% python3 -q
>>> import numpy as np
>>> from numpy import linalg as LA
>>> np.set_printoptions(precision=1, suppress=True, linewidth=140, floatmode="fixed")
>>> F = np.load("x.npy")
>>> F
array([[3, 0, 0],
       [0, 1, 0],
       [0, 0, 2]])
>>> # splits into 3 blocks
>>> vals, V = LA.eigh(F)
>>> LA.eigvalsh(F @ F)
array([1.0, 4.0, 9.0])
>>> V.T @ F @ V
array([[1.0, 0.0, 0.0],
       [0.0, 2.0, 0.0],
       [0.0, 0.0, 3.0]])
>>> np.unique(vals.round(6) + 0, return_counts=True)[1]
array([1, 1, 1])
>>> Lm = LA.cholesky(F)
>>> LA.eigvalsh(F).min() > 0
np.True_
>>> print(F / np.sqrt(np.outer(np.diag(F), np.diag(F))))
[[1.0 0.0 0.0]
 [0.0 1.0 0.0]
 [0.0 0.0 1.0]]
>>> f, v = F[2], F[0]
>>> print(f @ v)
0
>>> f @ f
np.int64(4)
>>> pr = (f @ v) / (f @ f) * f
>>> LA.matrix_rank(np.outer(f, v))
np.int64(1)
>>> (v - pr) @ f
np.float64(0.0)
>>> np.outer(f, v)
array([[0, 0, 0],
       [0, 0, 0],
       [6, 0, 0]])
>>> vals, V = LA.eigh(F)
>>> vec = np.array([-3, 0, 1])
>>> LA.eigvalsh(F[1:, 1:])
array([1.0, 2.0])
>>> V * np.sqrt(vals) @ V.T
array([[1.7, 0.0, 0.0],
       [0.0, 1.0, 0.0],
       [0.0, 0.0, 1.4]])
>>> print(vec @ F @ vec)
29
>>> np.kron(np.eye(2, dtype=int), F)
array([[3, 0, 0, 0, 0, 0],
       [0, 1, 0, 0, 0, 0],
       [0, 0, 2, 0, 0, 0],
       [0, 0, 0, 3, 0, 0],
       [0, 0, 0, 0, 1, 0],
       [0, 0, 0, 0, 0, 2]])
>>> np.poly(F)
array([ 1.0, -6.0, 11.0, -6.0])
>>> K = np.load("arr.npy")
>>> K
array([[0, 2, 0, 3, 0],
       [0, 0, 3, 3, 0],
       [0, 0, 3, 2, 3],
       [0, 0, 0, 3, 3],
       [0, 0, 0, 0, 2]])
>>> # triangular, det is the product of the diagonal
>>> print(round(float(LA.norm(K, 2) / LA.norm(K)), 1))
0.8
>>> print(LA.matrix_rank(K, rtol=0.1))
4
>>> LA.cond(K) > 100
np.True_
>>> rng = np.random.default_rng(55)
>>> z = rng.permutation(5)
>>> z
array([3, 0, 4, 1, 2])
>>> Y = K[z][:, z]
>>> round(LA.det(Y), 1), round(LA.det(K[z]), 1)
(np.float64(0.0), np.float64(0.0))
>>> print(np.diag(Y))
[3 0 2 0 3]
>>> np.sort(np.abs(LA.eigvals(Y)))
array([0.0, 0.0, 2.0, 3.0, 3.0])
>>> U, s, Vh = LA.svd(K)
>>> V = Vh[:(s > 1e-8).sum()]
>>> vec = K[1] + 4 * K[3] + rng.integers(2) * np.eye(5)[4]
>>> vec
array([ 0.0,  0.0,  3.0, 15.0, 12.0])
>>> LA.matrix_rank(np.vstack([K, vec]))
np.int64(4)
>>> np.round(V.T @ V, 1) + 0
array([[0.0, 0.0, 0.0, 0.0, 0.0],
       [0.0, 1.0, 0.0, 0.0, 0.0],
       [0.0, 0.0, 1.0, 0.0, 0.0],
       [0.0, 0.0, 0.0, 1.0, 0.0],
       [0.0, 0.0, 0.0, 0.0, 1.0]])
>>> np.round(LA.norm(vec - V.T @ V @ vec), 1)
np.float64(0.0)
>>> proj = np.triu(np.array([[2, 2, 2, 0, 0],
...     [0, 0, 2, 0, 2],
...     [3, 0, 0, 1, 2],
...     [1, 3, 0, 2, 2],
...     [3, 1, 2, 0, 3]]), 1) + np.eye(5)
>>> Y = proj @ K @ LA.inv(proj)
>>> proj @ K - K @ proj
array([[ 0.0,  0.0,  8.0, 10.0, -4.0],
       [ 0.0,  0.0,  6.0,  1.0, -2.0],
       [ 0.0,  0.0,  0.0,  0.0, -3.0],
       [ 0.0,  0.0,  0.0,  0.0, -2.0],
       [ 0.0,  0.0,  0.0,  0.0,  0.0]])
>>> np.round(LA.det(Y), 1)
np.float64(0.0)
>>> np.trace(Y), np.trace(K)
(np.float64(8.0), np.int64(8))
>>> print(np.flatnonzero(LA.matrix_power((F != 0) + (F.T != 0) + np.eye(3), 3)[2]))
[2]
>>> M = np.array([[0.0, 0.0], [0.0, -2.0]])
>>> LA.svd(M, compute_uv=False)
array([2.0, 0.0])
>>> M @ M.T
array([[0.0, 0.0],
       [0.0, 4.0]])
>>> m1 = np.loadtxt("test6.csv", delimiter=",")
>>> m1
array([[ 1.5, -0.1,  0.5],
       [-0.1,  2.0,  0.1],
       [ 0.5,  0.1,  1.5]])
>>> f, v = m1[1], m1[2]
>>> round(float(f @ v), 1)
0.3
>>> pr = (f @ v) / (f @ f) * f
>>> np.round(np.outer(f, v), 1) + 0
array([[ 0.0,  0.0, -0.2],
       [ 1.0,  0.2,  3.0],
       [ 0.0,  0.0,  0.2]])
>>> pr.round(1) + 0
array([0.0, 0.1, 0.0])
>>> vals, V = LA.eig(m1)
>>> round(np.prod(vals), 1)
np.float64(4.0)
>>> vals
array([1.0, 2.0, 2.0])
>>> np.sort(LA.eigvals(m1 @ m1))
array([1.0, 4.0, 4.1])
>>> np.round(m1 @ V[:, 0] - vals[0] * V[:, 0], 1) + 0
array([0.0, 0.0, 0.0])
>>> feats = np.load("data.npy")
>>> feats
array([[5, 3, 4, 4],
       [3, 1, 2, 2],
       [5, 3, 4, 4]])
>>> # column 3 repeats column 2
>>> r = LA.matrix_rank(feats)
>>> r
np.int64(2)
>>> ns = LA.svd(feats)[2][r:].T
>>> ns.shape
(4, 2)
>>> print([int(LA.matrix_rank(feats[:i])) for i in range(1, len(feats) + 1)])
[1, 2, 2]
>>> np.round(feats @ ns, 1) + 0
array([[0.0, 0.0],
       [0.0, 0.0],
       [0.0, 0.0]])
